$ python -q
>>> import numpy as np
>>> from numpy import linalg as LA
>>> np.set_printoptions(precision=1, suppress=True, linewidth=140, legacy="1.25")
>>> rd = lambda a: np.round(a, 1) + 0
>>> E = np.loadtxt("m.csv", delimiter=",")
>>> E
array([[-1.,  1.,  0.,  0.,  0.,  0.,  0.,  0.,  0.],
       [ 0., -1.,  1.,  0.,  0.,  0.,  0.,  0.,  0.],
       [ 0.,  0., -1.,  1.,  0.,  0.,  0.,  0.,  0.],
       [ 0.,  0.,  0., -1.,  1.,  0.,  0.,  0.,  0.],
       [ 0.,  0.,  0.,  0., -1.,  1.,  0.,  0.,  0.],
       [ 0.,  0.,  0.,  0.,  0., -1.,  1.,  0.,  0.],
       [ 0.,  0.,  0.,  0.,  0.,  0., -1.,  1.,  0.],
       [ 0.,  0.,  0.,  0.,  0.,  0.,  0., -1.,  1.],
       [ 0.,  0.,  0.,  0.,  0.,  0.,  0.,  0., -1.]])
>>> Q, V = LA.qr(E[:, :2])[0], LA.qr(E[:, 2:])[0]
>>> sv = LA.svd(Q.T @ V, compute_uv=False)
>>> rd(np.degrees(np.arccos(sv.clip(0, 1))))
array([20.7, 90. ])
>>> rd(sv)
array([0.9, 0. ])
>>> rd(LA.norm(Q @ Q.T - V @ V.T, 2))
1.0
>>> vec = np.array([2, -1, 2, 2, 0, -2, 2, 2, -1])
>>> rhs = E @ vec
>>> rhs
array([-3.,  3.,  0., -2., -2.,  4.,  0., -3.,  1.])
>>> rd(LA.solve(E, rhs + E[:, 4]))
array([ 2., -1.,  2.,  2.,  1., -2.,  2.,  2., -1.])
>>> rd(LA.solve(E, rhs))
array([ 2., -1.,  2.,  2.,  0., -2.,  2.,  2., -1.])
>>> rd(LA.solve(E, -1 * rhs))
array([-2.,  1., -2., -2.,  0.,  2., -2., -2.,  1.])
>>> U, sv, Vh = LA.svd(E, full_matrices=False)
>>> rd(np.sqrt((sv ** 2).sum())), rd(LA.norm(E))
(4.1, 4.1)
>>> rd(U.T @ E @ Vh.T)
array([[2. , 0. , 0. , 0. , 0. , 0. , 0. , 0. , 0. ],
       [0. , 1.9, 0. , 0. , 0. , 0. , 0. , 0. , 0. ],
       [0. , 0. , 1.8, 0. , 0. , 0. , 0. , 0. , 0. ],
       [0. , 0. , 0. , 1.6, 0. , 0. , 0. , 0. , 0. ],
       [0. , 0. , 0. , 0. , 1.4, 0. , 0. , 0. , 0. ],
       [0. , 0. , 0. , 0. , 0. , 1.1, 0. , 0. , 0. ],
       [0. , 0. , 0. , 0. , 0. , 0. , 0.8, 0. , 0. ],
       [0. , 0. , 0. , 0. , 0. , 0. , 0. , 0.5, 0. ],
       [0. , 0. , 0. , 0. , 0. , 0. , 0. , 0. , 0.2]])
>>> rd(np.cumsum(sv ** 2) / np.sum(sv ** 2))
array([0.2, 0.4, 0.6, 0.8, 0.9, 0.9, 1. , 1. , 1. ])
>>> rd(np.sort(LA.eigvals(E)))
array([-1., -1., -1., -1., -1., -1., -1., -1., -1.])
>>> LA.matrix_rank(E - E[0, 0] * np.eye(9))
8
>>> np.prod(np.diag(E)), rd(LA.det(E))
(-1.0, -1.0)
>>> feats = np.load("out9.npy")
>>> feats
array([[ 3,  3,  0, -3,  0, -1, -3, -2],
       [ 2, -3, -2,  0, -2, -2, -3, -1],
       [ 2, -3, -2,  0, -2, -2, -3, -1]])
>>> U, sv, Vh = LA.svd(feats)
>>> rd(sv)
array([8.7, 5.9, 0. ])
>>> other = U[:, :2] @ np.diag(sv[:2]) @ Vh[:2]
>>> rd(np.abs(feats - other).max())
0.0
>>> rd(LA.norm(feats - other, 2)), rd(sv[2])
(0.0, 0.0)
>>> rd(other)
array([[ 3.,  3.,  0., -3.,  0., -1., -3., -2.],
       [ 2., -3., -2.,  0., -2., -2., -3., -1.],
       [ 2., -3., -2.,  0., -2., -2., -3., -1.]])
>>> other = feats / LA.norm(feats, axis=1)
Traceback (most recent call last):
  File "<python-input-32>", line 1, in <module>
    other = feats / LA.norm(feats, axis=1)
            ~~~~~~^~~~~~~~~~~~~~~~~~~~~~~~
ValueError: operands could not be broadcast together with shapes (3,8) (3,) 
>>> other = feats / LA.norm(feats, axis=1, keepdims=True)
>>> cov = other @ other.T
>>> rd(cov[2])
array([0.3, 1. , 1. ])
>>> (np.abs(cov) > 0.9).astype(int)
array([[1, 0, 0],
       [0, 1, 1],
       [0, 1, 1]])
>>> (cov - 2 * np.eye(3)).round(6).argmax(axis=1)
array([1, 2, 1])
>>> A = np.array([[-1, 3, -3, 0, -1],
...     [3, -3, 0, 3, -1],
...     [0, 3, -1, -3, 2],
...     [-2, 3, -1, -1, -2],
...     [3, -2, 3, -3, -1]])
>>> u = np.array([-2, 1, -9, 5, -2])
>>> other = A + np.outer(u, np.eye(5)[4])
>>> rd(LA.det(other) / LA.det(A)), rd(1 + LA.solve(A, u)[4])
(-0.8, -0.8)
>>> other
array([[-1.,  3., -3.,  0., -3.],
       [ 3., -3.,  0.,  3.,  0.],
       [ 0.,  3., -1., -3., -7.],
       [-2.,  3., -1., -1.,  3.],
       [ 3., -2.,  3., -3., -3.]])
>>> rng = np.random.default_rng(5006)
>>> labels = rng.permutation(5)
>>> other = A[:, labels] * rng.choice([-1, 1], 5)
>>> other
array([[ 0,  1,  1, -3, -3],
       [ 3,  1, -3,  0,  3],
       [-3, -2,  0, -1, -3],
       [-1,  2,  2, -1, -3],
       [-3,  1, -3,  3,  2]])
>>> U, _, Vh = LA.svd(A.T @ other)
>>> rd(LA.lstsq(A, other)[0])
array([[ 0.,  0., -1.,  0.,  0.],
       [ 0.,  0.,  0.,  0., -1.],
       [ 0.,  0.,  0.,  1.,  0.],
       [ 1.,  0.,  0.,  0.,  0.],
       [ 0., -1.,  0.,  0.,  0.]])
>>> F = np.array([[0, 4, 2, 5, -2, -8, -1, 7],
...     [-4, 0, -6, 0, -8, -3, 0, -4],
...     [-2, 6, 0, 2, -2, -2, 0, -5],
...     [-5, 0, -2, 0, -5, -2, -6, 2],
...     [2, 8, 2, 5, 0, -8, 3, 9],
...     [8, 3, 2, 2, 8, 0, -7, 3],
...     [1, 0, 0, 6, -3, 7, 0, -6],
...     [-7, 4, 5, -2, -9, -3, 6, 0]])
>>> vec = np.array([1, 0, 1, 1, 2, 0, 2, 0])
>>> rhs = F @ vec
>>> rhs
array([  1, -26,  -4, -29,  15,  14,   1, -10])
>>> rd(LA.solve(F.T, F[6]))
array([0., 0., 0., 0., 0., 0., 1., 0.])
>>> rd(LA.solve(F, F[:, 7]))
array([0., 0., 0., 0., 0., 0., 0., 1.])
>>> rd(LA.solve(F, 4 * rhs))
array([4., 0., 4., 4., 8., 0., 8., 0.])
>>> rd(LA.solve(F, rhs))
array([1., 0., 1., 1., 2., 0., 2., 0.])
>>> other = F + rng.integers(-2, 3, (8, 6)) @ rng.integers(-2, 3, (6, 8))
>>> other
array([[  0,   8,   4,   9,   6,  -8,   7,   3],
       [ -3,   2, -25,   2,  -8,   3,   0,  -6],
       [  6,  10,  -1,  -1,  -5,   4,  -3,   0],
       [-12,  -5,   0,   0,  -2,  -5, -12,   4],
       [ -1,   8,   5,   2,   9,  -7,   2,  13],
       [  7,   5,  -2,  -2,   3,   1, -13,   3],
       [  1,  -3,  -2,   5,  -8,   8,  -9,  -2],
       [ -6,  11,   8, -11,  -3,   1,   5,   4]])
>>> np.abs(other - F).sum(axis=1)
array([30, 32, 33, 28, 24, 23, 25, 35])
>>> rd(LA.svd(other - F, compute_uv=False))
array([23. , 19.5, 17.9, 13.6,  6.6,  2.8,  0. ,  0. ])
>>> np.allclose(F, F.T)
False
>>> rd(np.sort(np.abs(LA.eigvals(F))))
array([ 2.2,  2.2,  6.6,  6.6, 11.3, 11.3, 21.6, 21.6])
>>> np.trace(F)
0
>>> LA.determinant(F)
Traceback (most recent call last):
  File "<python-input-64>", line 1, in <module>
    LA.determinant(F)
    ^^^^^^^^^^^^^^
AttributeError: module 'numpy.linalg' has no attribute 'determinant'
>>> data = np.array([[57, -11, -45, -3, -20, 36],
...     [-11, 37, 1, -35, -18, -18],
...     [-45, 1, 38, 9, 23, -25],
...     [-3, -35, 9, 54, 10, -3],
...     [-20, -18, 23, 10, 34, 4],
...     [36, -18, -25, -3, 4, 35]])
>>> [round(float(x), 1) for x in LA.svd(data, compute_uv=False)[:3]]
[125.8, 91.2, 37.0]
>>> np.argsort(-LA.norm(data, axis=0).round(6), kind="stable")[:3]
array([0, 2, 3])
>>> rd(LA.norm(data, 2) / LA.norm(data))
0.8
>>> u, v = data[3], data[2]
>>> u @ v
1233
>>> u @ u
4340
>>> p = (u @ v) / (u @ u) * u
>>> rd(p)
array([-0.9, -9.9,  2.6, 15.3,  2.8, -0.9])
>>> LA.matrix_rank(np.outer(u, v))
1
>>> rd(LA.norm(u + v) ** 2 + LA.norm(u - v) ** 2)
18090.0
